$ ipython --no-banner

In [1]: import numpy as np

In [2]: from numpy import linalg as LA

In [3]: np.set_printoptions(precision=4, suppress=True, linewidth=100)

In [4]: A = np.load("a.npy")

In [5]: print(A)
[[14 -8]
 [-8 20]]

In [6]: w, evecs = LA.eigh(A)

In [7]: x0 = np.array([2, 0])

In [8]: print(x0 @ A @ x0 / (x0 @ x0), round(w[0], 4), np.round(w[-1], 4))
14.0 8.456 25.544

In [9]: print(LA.eigvalsh(A[1:, 1:]))
[20.]

In [10]: print(evecs * np.maximum(w, 0) @ evecs.T)
[[14. -8.]
 [-8. 20.]]

In [11]: print(evecs * np.abs(w) @ evecs.T)
[[14. -8.]
 [-8. 20.]]

In [12]: print((np.sign(evecs[:, -1].round(6)) == np.sign(evecs[0, -1].round(6))).astype(int))
[1 0]

In [13]: w, evecs = LA.eig(A)

In [14]: print(round(np.prod(w), 4))
216.0

In [15]: Lm = LA.cholesky(A)

In [16]: print(Lm @ Lm.T)
[[14. -8.]
 [-8. 20.]]

In [17]: print(A / np.sqrt(np.outer(np.diag(A), np.diag(A))))
[[ 1.     -0.4781]
 [-0.4781  1.    ]]

In [18]: print(np.diag(Lm) ** 2)
[14.     15.4286]

In [19]: t = np.radians(135)

In [20]: R = np.eye(2)

In [21]: R[1, 1] = R[0, 0] = np.cos(t)

In [22]: R[1, 0], R[0, 1] = -np.sin(t), np.sin(t)

In [23]: print(R)
[[-0.7071  0.7071]
 [-0.7071 -0.7071]]

In [24]: M2 = A @ R.T

In [25]: print(M2)
[[-15.5563  -4.2426]
 [ 19.799   -8.4853]]

In [26]: print(np.abs(M2 - A).max(axis=0))
[29.5563 28.4853]

In [27]: print(LA.svd(A, compute_uv=False), LA.svd(M2, compute_uv=False))
[25.544  8.456] [25.544  8.456]

In [28]: M2 = LA.inv(A)

In [29]: print(np.allclose(M2, A.T))
False

In [30]: print(round(LA.det(A) * LA.det(M2), 4))
1.0

In [31]: print(LA.det(A) * M2)
[[20.  8.]
 [ 8. 14.]]

In [32]: E = np.loadtxt("arr.csv", delimiter=",")

In [33]: print(E)
[[ 3.  2. -1. -3.  0.  0.  0.  0.]
 [ 1. -4. -3.  3.  0.  0.  0.  0.]
 [-3.  0. -2.  4.  0.  0.  0.  0.]
 [-1.  1.  2. -3.  0.  0.  0.  0.]
 [ 0.  0.  0.  0.  2. -2.  1.  4.]
 [ 0.  0.  0.  0. -3. -1. -1.  3.]
 [ 0.  0.  0.  0.  2. -1.  5. -5.]
 [ 0.  0.  0.  0.  0.  3.  0. -1.]]

In [34]: # splits into 2 blocks

In [35]: x0 = np.array([0, 0, 0, 1, -2, 0, 0, 0])

In [36]: target = E @ x0

In [37]: b, lr = np.zeros(8), 1 / LA.norm(E, 2) ** 2

In [38]: for i in range(40):
    ...:     b -= lr * E.T @ (E @ b - target)
    ...:     if i % 10 == 0: print(i, round(LA.norm(E @ b - target), 4))
    ...: 
0 5.0983
10 1.4407
20 0.738
30 0.5177

In [39]: print(np.round(LA.cond(E), 4))
7.8236

In [40]: print(b)
[-0.1548 -0.0731 -0.1749  0.8241 -1.9418 -0.0737 -0.1065 -0.0531]

In [41]: K = np.array([[3, -1, -1, 0, 1, 0], [5, -1, 1, -1, 1, 2]])

In [42]: u, r1 = K[0], K[1]

In [43]: print(u @ r1)
16

In [44]: print(u @ u)
12

In [45]: p = (u @ r1) / (u @ u) * u

In [46]: print(np.outer(u, r1))
[[15 -3  3 -3  3  6]
 [-5  1 -1  1 -1 -2]
 [-5  1 -1  1 -1 -2]
 [ 0  0  0  0  0  0]
 [ 5 -1  1 -1  1  2]
 [ 0  0  0  0  0  0]]

In [47]: print(p)
[ 4.     -1.3333 -1.3333  0.      1.3333  0.    ]

In [48]: M = np.load("block1.npy")

In [49]: print(M)
[[ -4   4  -5  -5  -2   1   5   0]
 [  8  -8  10  10   4  -2 -10   0]
 [  8  -8  10  10   4  -2 -10   0]
 [  8  -8  10  10   4  -2 -10   0]
 [  4  -4   5   5   2  -1  -5   0]
 [  0   0   0   0   0   0   0   0]
 [  8  -8  10  10   4  -2 -10   0]]

In [50]: gram = K.T @ K

In [51]: print(np.diag(gram))
[34  2  2  1  2  4]

In [52]: rk = LA.matrix_rank(M)

In [53]: print(rk)
1

In [54]: N = LA.svd(M)[2][rk:].T

In [55]: print([int(LA.matrix_rank(M[:, :j + 1])) for j in range(8)])
[1, 1, 1, 1, 1, 1, 1, 1]

In [56]: print(N @ N.T)
[[ 0.8571  0.1429 -0.1786 -0.1786 -0.0714  0.0357  0.1786  0.    ]
 [ 0.1429  0.8571  0.1786  0.1786  0.0714 -0.0357 -0.1786  0.    ]
 [-0.1786  0.1786  0.7768 -0.2232 -0.0893  0.0446  0.2232  0.    ]
 [-0.1786  0.1786 -0.2232  0.7768 -0.0893  0.0446  0.2232  0.    ]
 [-0.0714  0.0714 -0.0893 -0.0893  0.9643  0.0179  0.0893  0.    ]
 [ 0.0357 -0.0357  0.0446  0.0446  0.0179  0.9911 -0.0446  0.    ]
 [ 0.1786 -0.1786  0.2232  0.2232  0.0893 -0.0446  0.7768  0.    ]
 [ 0.      0.      0.      0.      0.      0.      0.      1.    ]]

In [57]: print([int(LA.matrix_rank(M[:i])) for i in range(1, len(M) + 1)])
[1, 1, 1, 1, 1, 1, 1]

In [58]: print([int(LA.matrix_rank(np.delete(M, i, axis=0))) for i in range(7)])
[1, 1, 1, 1, 1, 1, 1]

In [59]: rng = np.random.default_rng(38)

In [60]: F = np.eye(6, dtype=int)[rng.permutation(6)] * np.array([3, 0, 1, 2, 1, 1])

In [61]: print(F)
[[0 0 0 0 0 1]
 [3 0 0 0 0 0]
 [0 0 1 0 0 0]
 [0 0 0 2 0 0]
 [0 0 0 0 1 0]
 [0 0 0 0 0 0]]

In [62]: # splits into 4 blocks

In [63]: print(F @ F.T)
[[1 0 0 0 0 0]
 [0 9 0 0 0 0]
 [0 0 1 0 0 0]
 [0 0 0 4 0 0]
 [0 0 0 0 1 0]
 [0 0 0 0 0 0]]

In [64]: print(LA.svd(F, compute_uv=False))
[3. 2. 1. 1. 1. 0.]

In [65]: print(LA.pinv(F))
[[0.     0.3333 0.     0.     0.     0.    ]
 [0.     0.     0.     0.     0.     0.    ]
 [0.     0.     1.     0.     0.     0.    ]
 [0.     0.     0.     0.5    0.     0.    ]
 [0.     0.     0.     0.     1.     0.    ]
 [1.     0.     0.     0.     0.     0.    ]]

In [66]: t = np.radians(30)

In [67]: R = np.eye(6)

In [68]: R[0, 0] = R[3, 3] = np.cos(t)

In [69]: R[0, 3], R[3, 0] = -np.sin(t), np.sin(t)

In [70]: print(R)
[[ 0.866  0.     0.    -0.5    0.     0.   ]
 [ 0.     1.     0.     0.     0.     0.   ]
 [ 0.     0.     1.     0.     0.     0.   ]
 [ 0.5    0.     0.     0.866  0.     0.   ]
 [ 0.     0.     0.     0.     1.     0.   ]
 [ 0.     0.     0.     0.     0.     1.   ]]

In [71]: M2 = F @ R.T

In [72]: print(M2)
[[ 0.      0.      0.      0.      0.      1.    ]
 [ 2.5981  0.      0.      1.5     0.      0.    ]
 [ 0.      0.      1.      0.      0.      0.    ]
 [-1.      0.      0.      1.7321  0.      0.    ]
 [ 0.      0.      0.      0.      1.      0.    ]
 [ 0.      0.      0.      0.      0.      0.    ]]

In [73]: print(round(LA.det(R), 4), np.round(np.trace(R), 4))
1.0 5.7321

In [74]: print(LA.svd(F, compute_uv=False), LA.svd(M2, compute_uv=False))
[3. 2. 1. 1. 1. 0.] [3. 2. 1. 1. 1. 0.]

In [75]: print(np.allclose(F @ F.T, M2 @ M2.T))
True

In [76]: gram = M2.T @ M2

In [77]: print(np.trace(gram), (M2 ** 2).sum())
16.0 16.0

In [78]: print(gram)
[[7.75   0.     0.     2.1651 0.     0.    ]
 [0.     0.     0.     0.     0.     0.    ]
 [0.     0.     1.     0.     0.     0.    ]
 [2.1651 0.     0.     5.25   0.     0.    ]
 [0.     0.     0.     0.     1.     0.    ]
 [0.     0.     0.     0.     0.     1.    ]]

In [79]: print(np.diag(gram))
[7.75 0.   1.   5.25 1.   1.  ]

In [80]: print(np.allclose(gram, gram.T))
True

In [81]: print(LA.svd(M2, compute_uv=False) ** 2)
[9. 4. 1. 1. 1. 0.]

In [82]: z = rng.permutation(6)

In [83]: print(z)
[1 0 3 4 5 2]

In [84]: M2 = gram[z][:, z]

In [85]: print(np.trace(M2))
16.0

In [86]: print(M2)
[[0.     0.     0.     0.     0.     0.    ]
 [0.     7.75   2.1651 0.     0.     0.    ]
 [0.     2.1651 5.25   0.     0.     0.    ]
 [0.     0.     0.     1.     0.     0.    ]
 [0.     0.     0.     0.     1.     0.    ]
 [0.     0.     0.     0.     0.     1.    ]]

In [87]: print(np.sort(np.abs(LA.eigvals(M2))))
[0. 1. 1. 1. 4. 9.]

In [88]: print(np.sort(LA.eigvals(M2).real))
[0. 1. 1. 1. 4. 9.]

In [89]: print(M2 @ M2)
[[ 0.      0.      0.      0.      0.      0.    ]
 [ 0.     64.75   28.1458  0.      0.      0.    ]
 [ 0.     28.1458 32.25    0.      0.      0.    ]
 [ 0.      0.      0.      1.      0.      0.    ]
 [ 0.      0.      0.      0.      1.      0.    ]
 [ 0.      0.      0.      0.      0.      1.    ]]

In [90]: print((LA.matrix_power((M2 != 0) + (M2.T != 0) + np.eye(6), 6) > 0).astype(int))
[[1 0 0 0 0 0]
 [0 1 1 0 0 0]
 [0 1 1 0 0 0]
 [0 0 0 1 0 0]
 [0 0 0 0 1 0]
 [0 0 0 0 0 1]]

In [91]: J = np.load("test6.npy")

In [92]: print(J)
[[  3.0755  -0.9283   3.6075  -7.4894]
 [  4.0627  -2.0281   2.6275  -7.6076]
 [ -2.9461   1.6823  -1.4139   5.033 ]
 [ -0.9324   0.7353  -0.1089   1.2597]
 [ -4.0396   1.9587  -2.6438   7.6488]
 [ -1.0501   2.2629   4.3271  -3.5939]
 [  2.015   -0.2101   3.4446  -6.1623]
 [  9.0143  -4.634    5.298  -16.5549]
 [  0.0168   1.1916   3.3259  -3.5467]
 [ -2.9696   1.6563  -1.4192   5.0614]
 [ -1.0452   0.6702  -0.0975   1.2381]
 [  7.0134  -3.6273   3.9308 -12.7892]
 [  2.9497  -1.3383   2.4421  -6.2876]
 [ -5.9569   2.9694  -3.9228  11.3817]
 [  2.9871  -2.8696  -1.8054  -1.4451]
 [  3.0495  -2.8185  -1.8587  -1.4898]
 [ -4.9835   3.0813  -1.6336   7.7474]
 [  1.002    1.2827   5.6152  -7.3171]
 [  5.9995  -3.4042   2.8602 -10.1922]
 [  3.9642  -2.8534   0.3734  -5.1553]
 [ -2.0026   0.9152  -1.224    3.8135]
 [  6.0435  -2.5664   5.0074 -12.6393]
 [  5.0304  -1.4639   6.0591 -12.4405]
 [ -0.9962  -1.3119  -5.5676   7.2699]
 [-10.0165   5.0312  -6.5326  18.9553]
 [  4.9652  -2.7553   2.7063  -8.974 ]
 [  5.9237  -3.0303   3.8836 -11.4369]
 [ -4.0064   2.8529  -0.3883   5.2581]
 [  2.0297   0.2809   4.583   -7.4122]
 [  2.9783  -0.0759   5.7488  -9.9808]]

In [93]: P = J @ LA.solve(J.T @ J, J.T)

In [94]: print(round(np.trace(P), 4))
4.0
